% ipython --no-banner

In [1]: import numpy as np

In [2]: from numpy import linalg as LA

In [3]: np.set_printoptions(precision=2, suppress=True, linewidth=100)

In [4]: rd = lambda a: np.round(a, 2) + 0

In [5]: out = np.array([[0, 1],
   ...:     [2, 2],
   ...:     [1, 2],
   ...:     [0, 2],
   ...:     [0, 0],
   ...:     [2, 0],
   ...:     [0, 1],
   ...:     [2, 0],
   ...:     [0, 0],
   ...:     [0, 2],
   ...:     [2, 2],
   ...:     [2, 0],
   ...:     [2, 1],
   ...:     [1, 1]])

In [6]: Z = np.array([[0, -2, 0, -2, 2, 2, 1, 0, 0, 0, 1, 2, -2, -2, -2],
   ...:     [0, 1, 0, -1, -1, 0, -2, 1, 1, -2, 1, 0, 0, -2, -1]])

In [7]: mat = out @ Z

In [8]: print(mat)
[[ 0  1  0 -1 -1  0 -2  1  1 -2  1  0  0 -2 -1]
 [ 0 -2  0 -6  2  4 -2  2  2 -4  4  4 -4 -8 -6]
 [ 0  0  0 -4  0  2 -3  2  2 -4  3  2 -2 -6 -4]
 [ 0  2  0 -2 -2  0 -4  2  2 -4  2  0  0 -4 -2]
 [ 0  0  0  0  0  0  0  0  0  0  0  0  0  0  0]
 [ 0 -4  0 -4  4  4  2  0  0  0  2  4 -4 -4 -4]
 [ 0  1  0 -1 -1  0 -2  1  1 -2  1  0  0 -2 -1]
 [ 0 -4  0 -4  4  4  2  0  0  0  2  4 -4 -4 -4]
 [ 0  0  0  0  0  0  0  0  0  0  0  0  0  0  0]
 [ 0  2  0 -2 -2  0 -4  2  2 -4  2  0  0 -4 -2]
 [ 0 -2  0 -6  2  4 -2  2  2 -4  4  4 -4 -8 -6]
 [ 0 -4  0 -4  4  4  2  0  0  0  2  4 -4 -4 -4]
 [ 0 -3  0 -5  3  4  0  1  1 -2  3  4 -4 -6 -5]
 [ 0 -1  0 -3  1  2 -1  1  1 -2  2  2 -2 -4 -3]]

In [9]: # null space of dimension 13

In [10]: print(np.argsort(-LA.norm(mat, axis=0).round(6), kind="stable")[:3])
[13  3 14]

In [11]: print([round(float(x), 2) for x in LA.svd(mat, compute_uv=False)[:3]])
[34.21, 15.74, 0.0]

In [12]: print(LA.matrix_rank(mat, rtol=0.1))
2

In [13]: vec = np.array([3, 3, 1, 2, 0, 3, 3, 1, 0, 2, 0, 3, 3, 1, 0])

In [14]: print(np.sign((mat @ vec).round(6)))
[-1 -1 -1 -1  0 -1 -1 -1  0 -1 -1 -1 -1 -1]

In [15]: print((mat @ vec).argmax())
4

In [16]: print(np.einsum("ij,j->i", mat, vec))
[-10 -26 -23 -20   0  -6 -10  -6   0 -20 -26  -6 -16 -13]

In [17]: print(LA.norm(mat @ vec) <= LA.norm(mat, 2) * LA.norm(vec) + 1e-9)
True

In [18]: W1 = np.array([[0, -1],
    ...:     [-5, 5],
    ...:     [-3, 4],
    ...:     [5, -1],
    ...:     [5, 4],
    ...:     [3, 0],
    ...:     [5, 4],
    ...:     [1, -3],
    ...:     [4, 0],
    ...:     [4, 1],
    ...:     [-4, -5],
    ...:     [-1, -4],
    ...:     [-5, -1],
    ...:     [4, 5],
    ...:     [-2, -2]])

In [19]: c = np.array([8, 2])

In [20]: act = np.maximum(mat @ W1 + c, 0)

In [21]: print(rd((act > 0).mean(axis=0)))
[0.43 0.14]

In [22]: print(act)
[[ 0  0]
 [ 0  0]
 [ 0  0]
 [ 0  0]
 [ 8  2]
 [50  0]
 [ 0  0]
 [50  0]
 [ 8  2]
 [ 0  0]
 [ 0  0]
 [50  0]
 [12  0]
 [ 0  0]]

In [23]: Z = np.array([[-1, 3], [3, 1]])

In [24]: print(W1 @ Z)
[[ -3  -1]
 [ 20 -10]
 [ 15  -5]
 [ -8  14]
 [  7  19]
 [ -3   9]
 [  7  19]
 [-10   0]
 [ -4  12]
 [ -1  13]
 [-11 -17]
 [-11  -7]
 [  2 -16]
 [ 11  17]
 [ -4  -8]]

In [25]: print((act @ Z).round(6).argmax(axis=1))
[0 0 0 0 1 1 0 1 1 0 0 1 1 0]

In [26]: print(act @ Z)
[[  0   0]
 [  0   0]
 [  0   0]
 [  0   0]
 [ -2  26]
 [-50 150]
 [  0   0]
 [-50 150]
 [ -2  26]
 [  0   0]
 [  0   0]
 [-50 150]
 [-12  36]
 [  0   0]]

In [27]: out = np.c_[act[:, :1] @ np.array([[0]]), np.array([1, -1, 0, 2, 3, -1, 0, 3, 0, 0, 0, 2, 0, 1])]

In [28]: print(out)
[[ 0  1]
 [ 0 -1]
 [ 0  0]
 [ 0  2]
 [ 0  3]
 [ 0 -1]
 [ 0  0]
 [ 0  3]
 [ 0  0]
 [ 0  0]
 [ 0  0]
 [ 0  2]
 [ 0  0]
 [ 0  1]]

In [29]: print(rd(LA.norm(out - act @ LA.lstsq(act, out)[0], axis=0)))
[0.  4.5]

In [30]: print(rd(LA.lstsq(act, out[:, 0])[0]))
[0. 0.]

In [31]: print(LA.matrix_rank(out))
1

In [32]: G = out.T @ out

In [33]: print(rd(LA.svd(out, compute_uv=False) ** 2))
[30.  0.]

In [34]: print((out @ out.T).shape)
(14, 14)

In [35]: E = np.load("a.npy")

In [36]: print(E)
[[-4.    1.99  1.98  1.03  1.99 -1.    1.98 -4.99  2.    3.02 -5.01  1.01  3.01  3.02]
 [-4.01  2.02  1.97  1.01  2.02 -1.01  2.02 -5.    2.    3.   -5.04  0.99  3.    2.96]
 [-4.03  2.01  1.97  1.01  1.99 -1.06  2.01 -4.99  1.95  3.   -4.97  1.    3.01  2.99]
 [-4.01  2.01  1.98  1.01  2.01 -1.01  2.04 -5.01  2.01  2.99 -4.98  1.02  3.02  3.01]
 [-4.02  1.99  1.99  1.02  2.   -1.    2.05 -5.    2.    2.99 -5.01  1.02  2.98  3.  ]
 [-4.02  2.01  2.02  1.01  1.99 -1.    2.01 -4.97  1.99  3.01 -4.99  1.    2.99  3.03]
 [-3.99  2.01  2.02  1.02  1.98 -1.03  2.01 -5.01  2.03  2.96 -4.98  0.99  3.01  2.98]
 [-4.    1.97  2.04  0.99  2.   -0.99  1.99 -5.02  2.02  3.02 -5.01  0.96  3.01  3.  ]
 [-4.02  2.    2.    0.98  1.99 -0.99  2.02 -4.98  2.    3.   -5.02  1.03  2.99  2.94]
 [-3.97  2.01  1.99  0.98  1.96 -1.02  1.98 -4.94  1.98  2.98 -5.02  0.99  2.97  3.01]
 [-4.03  1.99  2.02  1.    1.97 -1.    2.04 -4.99  2.03  3.   -4.98  1.02  3.    2.99]
 [-4.    2.    2.    1.01  1.96 -1.02  2.01 -4.98  2.01  2.98 -4.98  1.01  3.01  2.99]
 [-4.04  1.99  1.97  1.02  2.01 -1.    1.97 -5.    1.99  3.01 -4.98  1.01  2.98  2.99]
 [-4.    2.    2.02  0.99  2.01 -1.    1.99 -5.    2.    3.   -5.01  1.    3.01  3.  ]
 [-4.01  1.99  2.03  1.    2.01 -1.02  1.97 -5.03  1.98  3.02 -5.    0.96  3.01  2.99]
 [ 1.98 -5.03 -5.   -3.99 -0.98 -1.03  4.98 -1.99  2.02 -0.97  4.01 -1.    4.    4.  ]
 [ 1.99 -5.03 -5.   -3.98 -1.02 -0.97  4.99 -1.99  1.99 -0.98  3.99 -1.01  4.02  4.01]
 [ 1.97 -5.01 -5.02 -4.01 -0.98 -0.98  5.01 -2.    1.99 -0.99  4.03 -0.99  3.98  4.  ]
 [ 1.97 -5.03 -4.99 -3.98 -1.   -1.05  5.02 -2.02  2.   -1.03  3.94 -1.01  4.    3.99]
 [ 2.   -4.99 -4.95 -3.96 -1.   -1.    4.99 -2.01  1.97 -1.01  4.01 -0.99  4.02  4.01]
 [ 1.99 -4.98 -5.02 -3.99 -1.04 -1.03  4.99 -2.    2.01 -1.01  3.96 -0.99  3.97  3.97]
 [ 2.01 -5.01 -4.97 -3.99 -0.99 -0.97  4.99 -2.01  1.98 -0.99  4.   -1.02  4.05  3.98]
 [ 1.99 -5.02 -5.01 -4.01 -0.99 -0.96  4.99 -2.01  2.03 -0.99  3.99 -1.04  4.01  3.99]
 [ 1.99 -5.02 -4.98 -3.98 -1.   -1.    5.02 -1.98  2.01 -1.02  4.01 -1.01  4.02  3.98]
 [ 2.01 -5.   -5.02 -3.97 -1.   -1.03  4.97 -1.98  1.98 -1.02  3.99 -1.    3.98  3.98]
 [ 1.97 -5.01 -5.04 -3.98 -0.99 -0.96  4.99 -1.99  2.03 -1.    4.01 -1.    4.01  4.02]
 [ 1.99 -4.95 -5.01 -4.02 -1.03 -1.01  5.   -2.01  2.02 -1.03  4.   -1.01  3.98  3.99]
 [ 1.99 -5.01 -5.   -3.99 -0.99 -0.98  5.   -1.98  2.02 -1.01  4.   -1.    3.98  4.03]
 [ 2.01 -4.98 -5.   -3.99 -0.96 -1.02  4.98 -1.98  1.97 -1.    4.03 -1.    4.01  4.  ]
 [ 1.98 -5.   -4.97 -4.   -1.03 -0.97  5.01 -2.    2.01 -0.99  4.01 -0.99  4.03  4.03]]

In [37]: idx = E[:, 6] > np.median(E[:, 6])

In [38]: f = E[idx].mean(axis=0) - E[~idx].mean(axis=0)

In [39]: print(np.argsort(-np.abs(f).round(6), kind="stable"))
[10  1  2  0  3  9  7  4  6 11 13 12  5  8]

In [40]: print((((E - E.mean(axis=0)) @ f > 0) == idx).mean())
1.0
